% ipython --no-banner

In [1]: import numpy as np

In [2]: np.set_printoptions(suppress=True, linewidth=140)

In [3]: data = np.load("test18.npy")

In [4]: print(data)
[[ 1 -1  1 -1 -1  1 -1  1]
 [ 1  1 -1 -1 -1 -1  1  1]
 [ 1  1  1  1  1  1  1  1]
 [ 1 -1 -1  1  1 -1 -1  1]]

In [5]: # column 4 repeats column 3

In [6]: f = np.array([0, -3, 3])

In [7]: print(np.array([np.convolve(row, f, "same") for row in data]))
[[-3  6 -6  6  0 -6  6 -6]
 [-3  0  6  0  0  0 -6  0]
 [-3  0  0  0  0  0  0  0]
 [-3  6  0 -6  0  6  0 -6]]

In [8]: print(np.correlate(data[3], data[2], "full"))
[ 1  0 -1  0  1  0 -1  0 -1  0  1  0 -1  0  1]

In [9]: t3 = np.stack([data, 4 * data, data[::-1]])

In [10]: print(np.round(np.linalg.norm(t3, axis=(1, 2)), 2))
[ 5.66 22.63  5.66]

In [11]: print(t3.shape)
(3, 4, 8)

In [12]: print(np.linalg.matrix_rank(t3))
[4 4 4]

In [13]: t = np.radians(60)

In [14]: r_ = np.eye(8)

In [15]: r_[7, 7] = r_[3, 3] = np.cos(t)

In [16]: r_[7, 3], r_[3, 7] = -np.sin(t), np.sin(t)

In [17]: print(r_.round(2))
[[ 1.    0.    0.    0.    0.    0.    0.    0.  ]
 [ 0.    1.    0.    0.    0.    0.    0.    0.  ]
 [ 0.    0.    1.    0.    0.    0.    0.    0.  ]
 [ 0.    0.    0.    0.5   0.    0.    0.    0.87]
 [ 0.    0.    0.    0.    1.    0.    0.    0.  ]
 [ 0.    0.    0.    0.    0.    1.    0.    0.  ]
 [ 0.    0.    0.    0.    0.    0.    1.    0.  ]
 [ 0.    0.    0.   -0.87  0.    0.    0.    0.5 ]]

In [18]: Y = data @ r_.T

In [19]: print(round(float(np.linalg.det(r_)), 2), np.trace(r_))
1.0 7.0

In [20]: print(np.round(np.abs(Y - data).max(axis=0), 2))
[0.   0.   0.   1.37 0.   0.   0.   1.37]

In [21]: print(Y.round(2))
[[ 1.   -1.    1.    0.37 -1.    1.   -1.    1.37]
 [ 1.    1.   -1.    0.37 -1.   -1.    1.    1.37]
 [ 1.    1.    1.    1.37  1.    1.    1.   -0.37]
 [ 1.   -1.   -1.    1.37  1.   -1.   -1.   -0.37]]

In [22]: print(np.allclose(np.linalg.norm(data, axis=1), np.linalg.norm(Y, axis=1)))
True

In [23]: print(np.round(np.linalg.svd(data, compute_uv=False), 2), np.round(np.linalg.svd(Y, compute_uv=False), 2))
[2.83 2.83 2.83 2.83] [2.83 2.83 2.83 2.83]

In [24]: feats = np.load("block12.npy")

In [25]: print(feats)
[[  1.   4.   5.   1.]
 [  4.  -5. -10.  -2.]
 [ -2.   4.   8.   1.]
 [  4.   4.   2.   1.]]

In [26]: print(np.linalg.cond(feats) > 100)
True

In [27]: print(np.argsort(-np.linalg.norm(feats, axis=0).round(6), kind="stable")[:3])
[2 1 0]

In [28]: print(np.unique(feats.round(6), axis=0).shape)
(4, 4)

In [29]: print(np.allclose(feats[:-1].T @ np.linalg.lstsq(feats[:-1].T, feats[-1])[0], feats[-1]))
True

In [30]: print(np.abs(np.diag(np.linalg.qr(feats)[1])) > 1e-9)
[ True  True  True False]

In [31]: print(np.allclose(feats @ feats.T, feats.T @ feats))
False

In [32]: print((feats + feats.T) / 2)
[[ 1.   4.   1.5  2.5]
 [ 4.  -5.  -3.   1. ]
 [ 1.5 -3.   8.   1.5]
 [ 2.5  1.   1.5  1. ]]

In [33]: print(feats @ feats)
[[ 11.   8.   7.  -1.]
 [ -4.  -7. -14.   2.]
 [  2.   8.  16.  -1.]
 [ 20.   8.  -2.  -1.]]

In [34]: print(round(float(np.abs(np.linalg.eigvals(feats)).max()), 2))
3.0

In [35]: print(round(np.linalg.norm(feats) ** 2 / np.linalg.norm(feats, 2) ** 2, 2))
1.14

In [36]: print(np.linalg.norm(feats, axis=1).argmax())
1

In [37]: print(round(np.linalg.norm(feats[0] - feats[3]), 2))
4.24

In [38]: print(round(float(np.linalg.norm(feats[0], 1)), 2), np.round(np.linalg.norm(feats[0], np.inf), 2))
11.0 5.0

In [39]: Uu, sv, VT = np.linalg.svd(feats)

In [40]: print(sv.round(2) + 0)
[16.5   6.11  0.69  0.  ]

In [41]: Y = Uu[:, :3] @ np.diag(sv[:3]) @ VT[:3]

In [42]: print(np.linalg.matrix_rank(Y))
3

In [43]: K = np.loadtxt("out4.csv", delimiter=",")

In [44]: print(K.round(2))
[[-0.22  0.35  0.33 -0.85]
 [-0.5  -0.84  0.16 -0.15]
 [ 0.62 -0.38 -0.48 -0.5 ]
 [-0.56  0.2  -0.8  -0.08]]

In [45]: print(np.allclose(K @ K.T, K.T @ K))
True

In [46]: print(np.round((K + K.T) / 2, 2))
[[-0.22 -0.08  0.47 -0.71]
 [-0.08 -0.84 -0.11  0.03]
 [ 0.47 -0.11 -0.48 -0.65]
 [-0.71  0.03 -0.65 -0.08]]

In [47]: print(np.round(np.sort(np.abs(np.linalg.eigvals(K))), 2))
[1. 1. 1. 1.]

In [48]: print(np.round((K - K.T) / 2, 2))
[[ 0.    0.43 -0.15 -0.14]
 [-0.43  0.    0.27 -0.17]
 [ 0.15 -0.27  0.    0.15]
 [ 0.14  0.17 -0.15  0.  ]]

In [49]: f = np.array([4, -3, 2, 2])

In [50]: Y = K + np.outer(f, np.eye(4)[2])

In [51]: print(round(np.linalg.det(Y) / np.linalg.det(K), 2), np.round(1 + np.linalg.solve(K, f)[2], 2))
-0.73 -0.73

In [52]: vec = np.array([3, 2, 1, 3])

In [53]: print(np.round(np.sort(np.abs(np.degrees(np.angle(np.linalg.eigvals(K))))), 2))
[  0.   143.83 143.83 180.  ]

In [54]: print(np.round(np.linalg.inv(K), 2))
[[-0.22 -0.5   0.62 -0.56]
 [ 0.35 -0.84 -0.38  0.2 ]
 [ 0.33  0.16 -0.48 -0.8 ]
 [-0.85 -0.15 -0.5  -0.08]]

In [55]: print(4 - np.linalg.matrix_rank(K - np.eye(4), tol=1e-8))
1

In [56]: print(np.round(np.abs(np.linalg.eigvals(K)), 2))
[1. 1. 1. 1.]

In [57]: t3 = np.stack([K, 4 * K, K[::-1]])

In [58]: print(np.linalg.matrix_rank(t3.reshape(3, -1)))
2

In [59]: print((t3 @ K.T).shape)
(3, 4, 4)

In [60]: print(np.round(np.linalg.norm(t3, axis=(1, 2)), 2))
[2. 8. 2.]

In [61]: print(t3.shape)
(3, 4, 4)

In [62]: print(np.linalg.matrix_rank(t3))
[4 4 4]

In [63]: Y = np.linalg.inv(K)

In [64]: print(np.round(np.linalg.inv(Y), 2))
[[-0.22  0.35  0.33 -0.85]
 [-0.5  -0.84  0.16 -0.15]
 [ 0.62 -0.38 -0.48 -0.5 ]
 [-0.56  0.2  -0.8  -0.08]]

In [65]: print((np.abs(Y) > 1e-9).astype(int))
[[1 1 1 1]
 [1 1 1 1]
 [1 1 1 1]
 [1 1 1 1]]

In [66]: print(Y.round(2))
[[-0.22 -0.5   0.62 -0.56]
 [ 0.35 -0.84 -0.38  0.2 ]
 [ 0.33  0.16 -0.48 -0.8 ]
 [-0.85 -0.15 -0.5  -0.08]]

In [67]: print(np.round(np.linalg.det(K) * Y, 2))
[[ 0.22  0.5  -0.62  0.56]
 [-0.35  0.84  0.38 -0.2 ]
 [-0.33 -0.16  0.48  0.8 ]
 [ 0.85  0.15  0.5   0.08]]

In [68]: q, _ = np.linalg.qr(np.array([[0.5, 0.6, 1.6, -0.1, -0.4, -1.0],
    ...:     [-1.2, -0.5, -0.5, -0.1, -1.1, 0.8],
    ...:     [-1.0, 1.2, 0.2, -0.4, -0.1, 0.4],
    ...:     [-0.4, 1.0, 2.0, -0.2, 0.7, -1.4],
    ...:     [-0.1, 2.3, -0.8, -0.3, 1.1, -0.1],
    ...:     [1.9, 0.1, -1.2, 0.0, 1.1, -0.1]]))

In [69]: V, _ = np.linalg.qr(np.array([[0.6, -1.5, -0.9], [-1.8, -1.0, 0.3], [-1.1, 1.4, 1.0]]))

In [70]: sv = 5 * 0.9 ** np.arange(3)

In [71]: F = q[:, :3] * sv @ V[:3]

In [72]: print(F.round(2))
[[-0.05 -1.23 -2.42]
 [-0.94 -0.36  2.57]
 [ 1.03 -1.97  1.39]
 [-0.22 -2.67 -1.3 ]
 [ 3.72 -1.16  0.67]
 [ 1.94  2.63 -2.13]]

In [73]: Y = np.c_[F[:, :2] @ np.array([[0, -8], [7, 7]]), np.array([-2, 5, 4, 5, -1, -1])]

In [74]: print(Y.round(2))
[[ -8.59  -8.22  -2.  ]
 [ -2.51   5.03   5.  ]
 [-13.79 -22.05   4.  ]
 [-18.7  -16.93   5.  ]
 [ -8.12 -37.91  -1.  ]
 [ 18.44   2.92  -1.  ]]

In [75]: print(np.linalg.matrix_rank(np.c_[F, Y]))
4

In [76]: print(np.round(np.linalg.norm(Y - F @ np.linalg.lstsq(F, Y)[0], axis=0), 2) + 0)
[0.   0.   6.07]

In [77]: rng = np.random.default_rng(9622)

In [78]: lab = rng.permutation(3)

In [79]: Y = F[:, lab] * rng.choice([-1, 1], 3)

In [80]: print(Y.round(2))
[[ 0.05  2.42 -1.23]
 [ 0.94 -2.57 -0.36]
 [-1.03 -1.39 -1.97]
 [ 0.22  1.3  -2.67]
 [-3.72 -0.67 -1.16]
 [-1.94  2.13  2.63]]

In [81]: Uu, _, VT = np.linalg.svd(F.T @ Y)

In [82]: print(lab)
[0 2 1]

In [83]: f = np.array([2, 3, -3])

In [84]: print(np.round(np.polyval(f, F[4]), 2))
[35.91 -3.79 -0.1 ]

In [85]: print(np.round(np.cross(F[4, :3], F[3, :3]), 2))
[  3.3    4.71 -10.21]

In [86]: print(np.round(np.correlate(F[4], F[3], "full"), 2))
[-4.85 -8.44  1.4  -1.53 -0.15]

In [87]: X = np.loadtxt("w.csv", delimiter=",")

In [88]: print(X)
[[-2. -2.  1. -1.]
 [ 0.  0.  0.  0.]
 [-2. -2.  1. -1.]
 [-2. -2.  1. -1.]
 [-2.  0.  0.  1.]
 [-4. -4.  3.  0.]
 [ 0.  0.  3.  0.]
 [-2.  0.  0.  1.]
 [-4. -2.  2.  2.]
 [ 2.  2.  1. -1.]
 [ 0.  0.  0.  0.]
 [ 0.  0.  0.  0.]
 [-4. -4.  3.  0.]
 [ 0.  0.  0.  0.]
 [ 0.  0.  0.  0.]
 [-4. -4.  3.  0.]
 [ 0.  0.  0.  0.]
 [-2. -2.  2.  1.]
 [-2. -2.  1. -1.]
 [-2. -2.  2.  1.]
 [ 0.  0.  0.  0.]
 [ 0.  0.  2. -2.]
 [ 0.  0.  0.  0.]
 [-2. -2.  2.  1.]
 [ 2.  2.  1. -1.]
 [-2. -2.  1. -1.]
 [-2. -2.  2.  1.]
 [ 0.  2.  1.  0.]
 [ 0.  0.  0.  0.]
 [-2. -2.  2.  1.]]

In [89]: # rows 0 and 2 are equal

In [90]: vec = np.array([-3, -1, -2, -2])

In [91]: rhs = X @ vec

In [92]: print(np.round(np.linalg.pinv(X) @ X, 2) + 0)
[[1. 0. 0. 0.]
 [0. 1. 0. 0.]
 [0. 0. 1. 0.]
 [0. 0. 0. 1.]]

In [93]: print(rhs)
[ 8.  0.  8.  8.  4. 10. -6.  4.  6. -8.  0.  0. 10.  0.  0. 10.  0.  2.  8.  2.  0.  0.  0.  2. -8.  8.  2. -4.  0.  2.]

In [94]: print(np.round(np.linalg.lstsq(X, rhs)[0], 2))
[-3. -1. -2. -2.]

In [95]: rhs = rhs + 0.02 * rng.normal(size=30)

In [96]: print(rhs.round(2) + 0)
[ 7.98  0.    8.    7.99  3.99  9.98 -5.99  4.01  6.   -8.    0.01  0.02 10.02  0.01 -0.04 10.05  0.02  1.92  8.02  1.99  0.    0.01  0.02
  2.01 -8.01  8.01  1.99 -4.    0.03  2.02]

In [97]: c, *_ = np.linalg.lstsq(X, rhs)

In [98]: print([round(float(np.linalg.norm(np.linalg.solve(X.T @ X + lam * np.eye(4), X.T @ rhs))), 2) for lam in (0, 1, 10, 100)])
[4.25, 3.95, 2.76, 1.27]

In [99]: print(c.round(2))
[-3. -1. -2. -2.]
